$ python -q
>>> import numpy as np
>>> np.set_printoptions(precision=1, suppress=True, linewidth=100, floatmode="fixed")
>>> def rnd(a):
...     return np.round(a, 1) + 0
... 
>>> data = np.load("block0.npy")
>>> data
array([[ 5,  6,  7,  8,  9],
       [10, 11, 12, 13, 14],
       [15, 16, 17, 18, 19],
       [20, 21, 22, 23, 24]])
>>> U, sig, Vt = np.linalg.svd(data)
>>> V = Vt[:(sig > 1e-8).sum()]
>>> rng = np.random.default_rng(90311)
>>> x0 = data[1] + -3 * data[3] + rng.integers(2) * np.eye(5)[1]
>>> x0
array([-50.0, -52.0, -54.0, -56.0, -58.0])
>>> rnd(V.T @ V)
array([[ 0.6,  0.4,  0.2,  0.0, -0.2],
       [ 0.4,  0.3,  0.2,  0.1,  0.0],
       [ 0.2,  0.2,  0.2,  0.2,  0.2],
       [ 0.0,  0.1,  0.2,  0.3,  0.4],
       [-0.2,  0.0,  0.2,  0.4,  0.6]])
>>> np.linalg.matrix_rank(np.vstack([data, x0]))
np.int64(2)
>>> np.allclose(V.T @ V @ x0, x0)
True
>>> U, sig, Vt = np.linalg.svd(data)
>>> np.argmax(sig[:-1] / (sig[1:] + 1e-6)) + 1
np.int64(2)
>>> out = U[:, :2] @ np.diag(sig[:2]) @ Vt[:2]
>>> rnd(np.abs(data - out).max())
np.float64(0.0)
>>> m1 = np.loadtxt("dump.csv", delimiter=",")
>>> rnd(m1)
array([[ 0.0,  0.0,  0.0,  0.0],
       [-0.4,  0.1,  0.3,  0.2],
       [-0.4,  0.1,  0.2,  0.2],
       [-0.6,  0.1,  0.4,  0.3]])
>>> proj = np.triu(np.array([[2, 4, 1, 3], [1, 2, 4, 0], [1, 2, 1, 1], [5, 2, 2, 3]]), 1) + np.eye(4)
>>> out = proj @ m1 @ np.linalg.inv(proj)
>>> rnd(np.trace(out)), rnd(np.trace(m1))
(np.float64(0.6), np.float64(0.6))
>>> np.linalg.matrix_rank(out)
np.int64(1)
>>> x0 = np.array([-1, 2, 2, 1])
>>> a = np.maximum(m1 @ x0, 0)
>>> rnd(np.maximum(m1 @ x0, 0) - np.maximum(-m1 @ x0, 0))
array([0.0, 1.5, 1.2, 2.0])
>>> np.flatnonzero(a > 1e-9)
array([1, 2, 3])
>>> rnd(np.tanh(m1 @ x0))
array([0.0, 0.9, 0.8, 1.0])
>>> rnd(m1.T @ a)
array([-2.3,  0.5,  1.6,  1.0])
>>> rnd(np.maximum(m1 @ (3 * x0), 0))
array([0.0, 4.4, 3.5, 6.1])
>>> E = np.cumsum(np.array([[-5, -1, -4],
...     [1, 4, -3],
...     [-1, -3, -2],
...     [2, 1, 4],
...     [0, -1, -2],
...     [4, 2, 0],
...     [3, -4, 4],
...     [-1, 0, -5],
...     [-5, 5, 3],
...     [-3, -1, 1],
...     [-3, -2, -5],
...     [-2, -2, -3],
...     [-5, 4, -2],
...     [0, 2, 5],
...     [-1, -5, 1],
...     [2, 0, -2],
...     [3, -1, -4]]), axis=0)
>>> E
array([[ -5,  -1,  -4],
       [ -4,   3,  -7],
       [ -5,   0,  -9],
       [ -3,   1,  -5],
       [ -3,   0,  -7],
       [  1,   2,  -7],
       [  4,  -2,  -3],
       [  3,  -2,  -8],
       [ -2,   3,  -5],
       [ -5,   2,  -4],
       [ -8,   0,  -9],
       [-10,  -2, -12],
       [-15,   2, -14],
       [-15,   4,  -9],
       [-16,  -1,  -8],
       [-14,  -1, -10],
       [-11,  -2, -14]])
>>> theta = np.radians(60)
>>> r_ = np.eye(3)
>>> r_[2, 2] = r_[0, 0] = np.cos(theta)
>>> r_[2, 0], r_[0, 2] = -np.sin(theta), np.sin(theta)
>>> rnd(r_)
array([[ 0.5,  0.0,  0.9],
       [ 0.0,  1.0,  0.0],
       [-0.9,  0.0,  0.5]])
>>> out = E @ r_.T
>>> np.allclose(E @ E.T, out @ out.T)
True
>>> rnd(np.linalg.det(r_)), np.trace(r_)
(np.float64(1.0), np.float64(2.0))
